>>> import numpy as np
>>> from numpy import linalg as LA
>>> np.set_printoptions(precision=2, suppress=True, linewidth=120)
>>> mat = np.loadtxt("layer17.csv", delimiter=",")
>>> print(mat)
[[ 2.    1.57  1.33  2.18]
 [ 2.    0.28  1.43  3.75]
 [ 2.    1.9  -0.96  1.33]
 [ 2.   -1.02  6.48  6.32]
 [ 2.    2.67 -0.56  0.48]
 [ 2.    2.33  0.57  1.12]
 [ 2.   -0.34  2.07  4.63]
 [ 2.    1.68 -0.22  1.74]
 [ 2.   -2.89  9.35  9.14]
 [ 2.    0.89  0.11  2.76]
 [ 2.   -0.8   3.64  5.49]
 [ 2.    0.78  0.2   2.9 ]
 [ 2.    0.23  4.02  4.33]
 [ 2.    0.88  3.07  3.36]
 [ 2.   -2.01  9.2   8.05]]
>>> # looks like rank 3
>>> LA.matrix_rank(mat, rtol=0.1)
np.int64(3)
>>> [round(float(x), 2) for x in LA.svd(mat, compute_uv=False)[:3]]
[24.39, 8.24, 2.94]
>>> np.round(LA.norm(mat, 2) / LA.norm(mat), 2)
np.float64(0.94)
>>> rng = np.random.default_rng(692914)
>>> K = np.array([[1, -1, -1, 0, 1],
...     [-1, -1, -1, -1, 2],
...     [2, 2, 1, 0, -1],
...     [-2, 1, -1, -2, 0],
...     [2, 0, -1, -2, 1],
...     [-2, 2, 0, -2, -1],
...     [1, 2, -2, -2, -1],
...     [2, -2, -1, 2, -1],
...     [-2, 1, -2, 1, 1],
...     [-1, 0, 1, -1, 2],
...     [-2, 2, 1, 0, -2],
...     [1, 0, 2, -1, 1]]) * (rng.random((12, 5)) < 0.3)
>>> print(K)
[[ 0  0  0  0  0]
 [ 0  0  0 -1  2]
 [ 2  0  0  0  0]
 [-2  0  0  0  0]
 [ 2  0  0  0  0]
 [ 0  0  0 -2  0]
 [ 0  0 -2  0  0]
 [ 2 -2  0  0  0]
 [-2  0 -2  0  1]
 [-1  0  0  0  0]
 [-2  0  0  0  0]
 [ 0  0  0  0  0]]
>>> Q, vecs = LA.qr(K[:, :3])[0], LA.qr(K[:, 3:])[0]
>>> s = LA.svd(Q.T @ vecs, compute_uv=False)
>>> print((s > 0.9).sum())
0
>>> s.round(2) + 0
array([0.36, 0.  ])
>>> np.degrees(np.arccos(s.clip(0, 1)))
array([68.73, 90.  ])
>>> round(float(LA.norm(Q @ Q.T - vecs @ vecs.T, 2)), 2)
1.0
